>>> import numpy as np
>>> from numpy import linalg as LA
>>> np.set_printoptions(precision=3, suppress=True, linewidth=160, sign=" ")
>>> W0 = np.load("layer17.npy")
>>> W0
array([[ 0,  0,  0,  0],
       [ 0,  1,  0,  0],
       [ 2,  0,  0,  0],
       [ 0,  0,  0,  0]])
>>> # triangular, det is the product of the diagonal
>>> round(np.trace(LA.pinv(W0) @ W0), 3)
np.float64(2.0)
>>> try:
...     LA.inv(W0)
... except LA.LinAlgError as e:
...     print(e)
... 
Singular matrix
>>> np.abs(np.diag(LA.qr(W0)[1])) > 1e-9
array([ True,  True, False, False])
>>> W0 @ LA.pinv(W0) @ W0
array([[ 0.,  0.,  0.,  0.],
       [ 0.,  1.,  0.,  0.],
       [ 2.,  0.,  0.,  0.],
       [ 0.,  0.,  0.,  0.]])
>>> np.unique(W0.round(6), axis=0).shape
(3, 4)
>>> U, s, vt = LA.svd(W0)
>>> s
array([ 2.,  1.,  0.,  0.])
>>> np.argmax(s[:-1] / (s[1:] + 1e-6)) + 1
np.int64(2)
>>> B = U[:, :2] @ np.diag(s[:2]) @ vt[:2]
>>> B
array([[ 0.,  0.,  0.,  0.],
       [ 0.,  1.,  0.,  0.],
       [ 2.,  0.,  0.,  0.],
       [ 0.,  0.,  0.,  0.]])
>>> np.abs(W0 - B).max()
np.float64(0.0)
>>> np.round(LA.norm(W0 - B, 2), 3), s[2]
(np.float64(0.0), np.float64(0.0))
>>> LA.matrix_rank(B)
np.int64(2)
>>> rng = np.random.default_rng(11)
>>> lab = rng.permutation(4)
>>> lab
array([ 3,  1,  0,  2])
>>> B = W0[lab][:, lab]
>>> np.diag(B)
array([ 0,  1,  0,  0])
>>> B
array([[ 0,  0,  0,  0],
       [ 0,  1,  0,  0],
       [ 0,  0,  0,  0],
       [ 0,  0,  2,  0]])
>>> np.sort(np.abs(LA.eigvals(B)))
array([ 0.,  0.,  0.,  1.])
>>> np.trace(W0)
np.int64(1)
>>> np.allclose(W0 @ W0.T, W0.T @ W0)
False
>>> (W0 - W0.T) / 2
array([[ 0.,  0., -1.,  0.],
       [ 0.,  0.,  0.,  0.],
       [ 1.,  0.,  0.,  0.],
       [ 0.,  0.,  0.,  0.]])
>>> LA.determinant(W0)
Traceback (most recent call last):
  File "<python-input-29>", line 1, in <module>
    LA.determinant(W0)
    ^^^^^^^^^^^^^^
AttributeError: module 'numpy.linalg' has no attribute 'determinant'
>>> M = np.load("test16.npy")
>>> M
array([[-0.707, -0.528,  0.47 ],
       [ 0.707, -0.528,  0.47 ],
       [ 0.   ,  0.665,  0.747]])
>>> x0 = np.array([9, 9, 2])
>>> M.T @ (M @ x0)
array([ 9.,  9.,  2.])
>>> print(np.round(LA.inv(M), 3) + 0)
[[-0.707  0.707  0.   ]
 [-0.528 -0.528  0.665]
 [ 0.47   0.47   0.747]]
>>> round(LA.det(M), 3)
np.float64(1.0)
>>> np.abs(LA.eigvals(M))
array([ 1.,  1.,  1.])
>>> np.round(LA.norm(x0), 3), round(LA.norm(M @ x0), 3)
(np.float64(12.884), np.float64(12.884))
>>> print(3 - LA.matrix_rank(M - np.eye(3), tol=1e-8))
1
>>> B = np.array([[3, -3, -2], [-3, 3, -1]])
>>> Z = np.kron(B, M)
>>> Z.shape
(6, 9)
>>> np.round(LA.norm(Z, 2), 3), round(LA.norm(B, 2) * LA.norm(M, 2), 3)
(np.float64(6.047), np.float64(6.047))
>>> def softmax(z):
...     e = np.exp(z - z.max(axis=-1, keepdims=True))
...     return e / e.sum(axis=-1, keepdims=True)
... 
>>> softmax(M).sum(axis=1)
array([ 1.,  1.,  1.])
>>> softmax(M[1])
array([ 0.481,  0.14 ,  0.379])
>>> np.round(softmax(10 * M[1]), 3) + 0
array([ 0.914,  0.   ,  0.086])
>>> S = M @ M.T / np.sqrt(3)
>>> softmax(S + np.triu(np.full(S.shape, -np.inf), 1))
array([[ 1.   ,  0.   ,  0.   ],
       [ 0.36 ,  0.64 ,  0.   ],
       [ 0.264,  0.264,  0.471]])
>>> print(softmax(S))
[[ 0.471  0.264  0.264]
 [ 0.264  0.471  0.264]
 [ 0.264  0.264  0.471]]
>>> softmax(S)[1] @ M
array([ 0.146, -0.213,  0.543])
>>> lab = rng.permutation(3)
>>> lab
array([ 1,  0,  2])
>>> B = M[lab][:, lab]
>>> print(np.sort(np.abs(LA.eigvals(B))))
[ 1.  1.  1.]
>>> T = np.stack([M, 3 * M, M[::-1]])
>>> LA.matrix_rank(T)
array([ 3,  3,  3])
>>> (T @ M.T).shape
(3, 3, 3)
>>> B = np.array([[2], [8], [-8]])
>>> Z = np.array([[0, 5, 5]])
>>> arr = B @ Z + 0.05 * rng.normal(size=(3, 3))
>>> print(arr)
[[ -0.026   9.985   9.974]
 [  0.028  39.997  40.037]
 [ -0.092 -39.922 -40.005]]
>>> print(round(LA.norm(M, "nuc"), 3))
3.0
>>> LA.norm(M, axis=0)
array([ 1.,  1.,  1.])
>>> LA.norm(M, axis=1)
array([ 1.,  1.,  1.])
>>> round(float(LA.norm(M, 1)), 3), round(float(LA.norm(M, np.inf)), 3)
(1.721, 1.705)
>>> np.round(M @ M.T, 3) + 0
array([[ 1.,  0.,  0.],
       [ 0.,  1.,  0.],
       [ 0.,  0.,  1.]])
>>> LA.pinv(M)
array([[-0.707,  0.707,  0.   ],
       [-0.528, -0.528,  0.665],
       [ 0.47 ,  0.47 ,  0.747]])
>>> print(np.round(M.T @ M, 3) + 0)
[[ 1.  0.  0.]
 [ 0.  1.  0.]
 [ 0.  0.  1.]]
